$ python -q
>>> import numpy as np
>>> np.set_printoptions(precision=2, suppress=True, linewidth=140)
>>> A = np.array([[3, 2, 2, 3], [2, 0, 1, 3], [1, 3, 1, 0], [3, 2, 2, 3]])
>>> print(A)
[[3 2 2 3]
 [2 0 1 3]
 [1 3 1 0]
 [3 2 2 3]]
>>> Uu, s, Vt = np.linalg.svd(A)
>>> vecs = Vt[:(s > 1e-8).sum()]
>>> rng = np.random.default_rng(85)
>>> x = A[2] + -2 * A[0] + rng.integers(2) * np.eye(4)[1]
>>> print(x)
[-5.  0. -3. -6.]
>>> print(np.linalg.matrix_rank(np.vstack([A, x])))
3
>>> print(np.round(vecs.T @ vecs, 2) + 0)
[[ 0.53  0.    0.47  0.16]
 [ 0.    1.    0.    0.  ]
 [ 0.47  0.    0.53 -0.16]
 [ 0.16  0.   -0.16  0.95]]
>>> print(np.round(np.linalg.norm(x - vecs.T @ vecs @ x), 2))
0.0
>>> f = np.array([6, 8, -3])
>>> r1 = np.array([3, -3, -1])
>>> K = np.outer(f, r1)
>>> print(K)
[[ 18 -18  -6]
 [ 24 -24  -8]
 [ -9   9   3]]
>>> t3 = np.stack([K, 3 * K, K[::-1]])
>>> print(np.linalg.matrix_rank(t3))
[1 1 1]
>>> print(t3.sum(axis=0))
[[  63  -63  -21]
 [ 120 -120  -40]
 [ -18   18    6]]
>>> print(np.round(np.linalg.norm(K, 2) / np.linalg.norm(K), 2))
1.0
>>> print(np.linalg.cond(K) > 100)
True
>>> B = K / np.sqrt((K ** 2).mean(axis=1, keepdims=True))
>>> print(np.linalg.norm(B, axis=1))
[1.73 1.73 1.73]
>>> print(K - K.mean(axis=1, keepdims=True))
[[ 20.   -16.    -4.  ]
 [ 26.67 -21.33  -5.33]
 [-10.     8.     2.  ]]
>>> print(B[1])
[ 1.19 -1.19 -0.4 ]
>>> print(np.linalg.matrix_rank(K - K.mean(axis=1, keepdims=True)))
1
